$ ipython --no-banner

In [1]: import numpy as np

In [2]: from numpy import linalg as LA

In [3]: np.set_printoptions(precision=2, suppress=True, linewidth=160, floatmode="fixed")

In [4]: rnd = lambda a: np.round(a, 2) + 0

In [5]: arr = np.load("out14.npy")

In [6]: arr
Out[6]: 
array([[3, 3, 1, 1, 3, 1, 5, 2, 1, 2, 3, 3, 3, 1],
       [4, 2, 3, 0, 1, 5, 2, 1, 1, 5, 3, 4, 4, 1],
       [4, 2, 2, 3, 0, 5, 3, 3, 5, 0, 5, 4, 2, 4],
       [5, 4, 0, 0, 2, 3, 0, 1, 0, 1, 5, 0, 4, 5],
       [2, 4, 5, 1, 5, 5, 3, 4, 4, 3, 0, 4, 0, 2],
       [1, 3, 4, 1, 4, 2, 3, 2, 1, 4, 3, 1, 1, 2],
       [0, 3, 2, 4, 1, 0, 2, 0, 5, 3, 4, 1, 5, 3],
       [0, 3, 3, 1, 3, 1, 5, 4, 5, 3, 4, 4, 5, 5],
       [4, 2, 5, 3, 4, 0, 4, 3, 3, 5, 4, 1, 1, 0]])

In [7]: theta = np.radians(36)

In [8]: R = np.eye(14)

In [9]: R[2, 2] = R[11, 11] = np.cos(theta)

In [10]: R[2, 11], R[11, 2] = -np.sin(theta), np.sin(theta)

In [11]: B = arr @ R.T

In [12]: rnd(np.abs(B - arr).max(axis=0))
Out[12]: array([0.00, 0.00, 3.31, 0.00, 0.00, 0.00, 0.00, 0.00, 0.00, 0.00, 0.00, 2.75, 0.00, 0.00])

In [13]: B = arr[0, 0] * arr[1:] - np.outer(arr[1:, 0], arr[0])

In [14]: B
Out[14]: 
array([[  0,  -6,   5,  -4,  -9,  11, -14,  -5,  -1,   7,  -3,   0,   0,  -1],
       [  0,  -6,   2,   5, -12,  11, -11,   1,  11,  -8,   3,   0,  -6,   8],
       [  0,  -3,  -5,  -5,  -9,   4, -25,  -7,  -5,  -7,   0, -15,  -3,  10],
       [  0,   6,  13,   1,   9,  13,  -1,   8,  10,   5,  -6,   6,  -6,   4],
       [  0,   6,  11,   2,   9,   5,   4,   4,   2,  10,   6,   0,   0,   5],
       [  0,   9,   6,  12,   3,   0,   6,   0,  15,   9,  12,   3,  15,   9],
       [  0,   9,   9,   3,   9,   3,  15,  12,  15,   9,  12,  12,  15,  15],
       [  0,  -6,  11,   5,   0,  -4,  -8,   1,   5,   7,   0,  -9,  -9,  -4]])

In [15]: np.flatnonzero(~B.round(6).any(axis=1))
Out[15]: array([], dtype=int64)

In [16]: rnd(arr[:, 0] / arr[0, 0])
Out[16]: array([1.00, 1.33, 1.33, 1.67, 0.67, 0.33, 0.00, 0.00, 1.33])

In [17]: arr.reshape(-1, 2)
Out[17]: 
array([[3, 3],
       [1, 1],
       [3, 1],
       [5, 2],
       [1, 2],
       [3, 3],
       [3, 1],
       [4, 2],
       [3, 0],
       [1, 5],
       [2, 1],
       [1, 5],
       [3, 4],
       [4, 1],
       [4, 2],
       [2, 3],
       [0, 5],
       [3, 3],
       [5, 0],
       [5, 4],
       [2, 4],
       [5, 4],
       [0, 0],
       [2, 3],
       [0, 1],
       [0, 1],
       [5, 0],
       [4, 5],
       [2, 4],
       [5, 1],
       [5, 5],
       [3, 4],
       [4, 3],
       [0, 4],
       [0, 2],
       [1, 3],
       [4, 1],
       [4, 2],
       [3, 2],
       [1, 4],
       [3, 1],
       [1, 2],
       [0, 3],
       [2, 4],
       [1, 0],
       [2, 0],
       [5, 3],
       [4, 1],
       [5, 3],
       [0, 3],
       [3, 1],
       [3, 1],
       [5, 4],
       [5, 3],
       [4, 4],
       [5, 5],
       [4, 2],
       [5, 3],
       [4, 0],
       [4, 3],
       [3, 5],
       [4, 1],
       [1, 0]])

In [18]: T = arr.reshape(9, 2, -1)

In [19]: np.einsum("ihd,jhd->hij", T, T).shape
Out[19]: (2, 9, 9)

In [20]: T.sum(axis=1)
Out[20]: 
array([[ 5,  4,  3,  4,  6,  4,  6],
       [ 5,  3,  8,  3,  5,  9,  3],
       [ 7,  7,  2,  8,  4,  7,  7],
       [ 6,  4,  1,  5,  2,  7,  5],
       [ 6,  8,  8,  1,  9,  5,  5],
       [ 3,  4,  8,  4,  5,  3,  5],
       [ 0,  8,  5,  8,  2,  5,  5],
       [ 4,  8,  6,  5,  7,  6, 10],
       [ 7,  5, 10,  7,  5,  1,  4]])

In [21]: T.shape
Out[21]: (9, 2, 7)

In [22]: T.transpose(1, 0, 2)
Out[22]: 
array([[[3, 3, 1, 1, 3, 1, 5],
        [4, 2, 3, 0, 1, 5, 2],
        [4, 2, 2, 3, 0, 5, 3],
        [5, 4, 0, 0, 2, 3, 0],
        [2, 4, 5, 1, 5, 5, 3],
        [1, 3, 4, 1, 4, 2, 3],
        [0, 3, 2, 4, 1, 0, 2],
        [0, 3, 3, 1, 3, 1, 5],
        [4, 2, 5, 3, 4, 0, 4]],

       [[2, 1, 2, 3, 3, 3, 1],
        [1, 1, 5, 3, 4, 4, 1],
        [3, 5, 0, 5, 4, 2, 4],
        [1, 0, 1, 5, 0, 4, 5],
        [4, 4, 3, 0, 4, 0, 2],
        [2, 1, 4, 3, 1, 1, 2],
        [0, 5, 3, 4, 1, 5, 3],
        [4, 5, 3, 4, 4, 5, 5],
        [3, 3, 5, 4, 1, 1, 0]]])

In [23]: mat = np.load("data.npy")

In [24]: rnd(mat)
Out[24]: 
array([[ 0.04,  0.17,  0.03,  0.10, -0.01],
       [ 0.17,  0.67,  0.13,  0.42, -0.04],
       [ 0.03,  0.13,  0.02,  0.08, -0.01],
       [ 0.10,  0.42,  0.08,  0.26, -0.03],
       [-0.01, -0.04, -0.01, -0.03,  0.00]])

In [25]: # a projection of rank 1

In [26]: [round(float(x), 2) for x in LA.svd(mat, compute_uv=False)[:3]]
Out[26]: [1.0, 0.0, 0.0]

In [27]: LA.cond(mat) > 100
Out[27]: np.True_

In [28]: vals, V = LA.eigh(mat)

In [29]: x0 = np.array([5, 7, 2, 0, 2])

In [30]: rnd(np.abs(mat).sum(axis=1).max()), rnd(np.abs(vals).max())
Out[30]: (np.float64(1.42), np.float64(1.0))

In [31]: feats = np.load("block2.npy")

In [32]: feats
Out[32]: 
array([[  5,   6,   7,   8,   9,  10,  11,  12,  13,  14],
       [ 15,  16,  17,  18,  19,  20,  21,  22,  23,  24],
       [ 25,  26,  27,  28,  29,  30,  31,  32,  33,  34],
       [ 35,  36,  37,  38,  39,  40,  41,  42,  43,  44],
       [ 45,  46,  47,  48,  49,  50,  51,  52,  53,  54],
       [ 55,  56,  57,  58,  59,  60,  61,  62,  63,  64],
       [ 65,  66,  67,  68,  69,  70,  71,  72,  73,  74],
       [ 75,  76,  77,  78,  79,  80,  81,  82,  83,  84],
       [ 85,  86,  87,  88,  89,  90,  91,  92,  93,  94],
       [ 95,  96,  97,  98,  99, 100, 101, 102, 103, 104],
       [105, 106, 107, 108, 109, 110, 111, 112, 113, 114],
       [115, 116, 117, 118, 119, 120, 121, 122, 123, 124],
       [125, 126, 127, 128, 129, 130, 131, 132, 133, 134],
       [135, 136, 137, 138, 139, 140, 141, 142, 143, 144]])

In [33]: # looks like rank 2

In [34]: U, sig, vt = LA.svd(feats)

In [35]: V = vt[:(sig > 1e-8).sum()]

In [36]: rng = np.random.default_rng(52)

In [37]: x0 = feats[6] + 3 * feats[2] + rng.integers(2) * np.eye(10)[8]

In [38]: x0
Out[38]: array([140.00, 144.00, 148.00, 152.00, 156.00, 160.00, 164.00, 168.00, 173.00, 176.00])

In [39]: rnd(np.diag(V.T @ V))
Out[39]: array([0.35, 0.25, 0.18, 0.13, 0.10, 0.10, 0.13, 0.18, 0.25, 0.35])

In [40]: rnd(V.T @ V)
Out[40]: 
array([[ 0.35,  0.29,  0.24,  0.18,  0.13,  0.07,  0.02, -0.04, -0.09, -0.15],
       [ 0.29,  0.25,  0.21,  0.16,  0.12,  0.08,  0.04, -0.01, -0.05, -0.09],
       [ 0.24,  0.21,  0.18,  0.15,  0.12,  0.08,  0.05,  0.02, -0.01, -0.04],
       [ 0.18,  0.16,  0.15,  0.13,  0.11,  0.09,  0.07,  0.05,  0.04,  0.02],
       [ 0.13,  0.12,  0.12,  0.11,  0.10,  0.10,  0.09,  0.08,  0.08,  0.07],
       [ 0.07,  0.08,  0.08,  0.09,  0.10,  0.10,  0.11,  0.12,  0.12,  0.13],
       [ 0.02,  0.04,  0.05,  0.07,  0.09,  0.11,  0.13,  0.15,  0.16,  0.18],
       [-0.04, -0.01,  0.02,  0.05,  0.08,  0.12,  0.15,  0.18,  0.21,  0.24],
       [-0.09, -0.05, -0.01,  0.04,  0.08,  0.12,  0.16,  0.21,  0.25,  0.29],
       [-0.15, -0.09, -0.04,  0.02,  0.07,  0.13,  0.18,  0.24,  0.29,  0.35]])
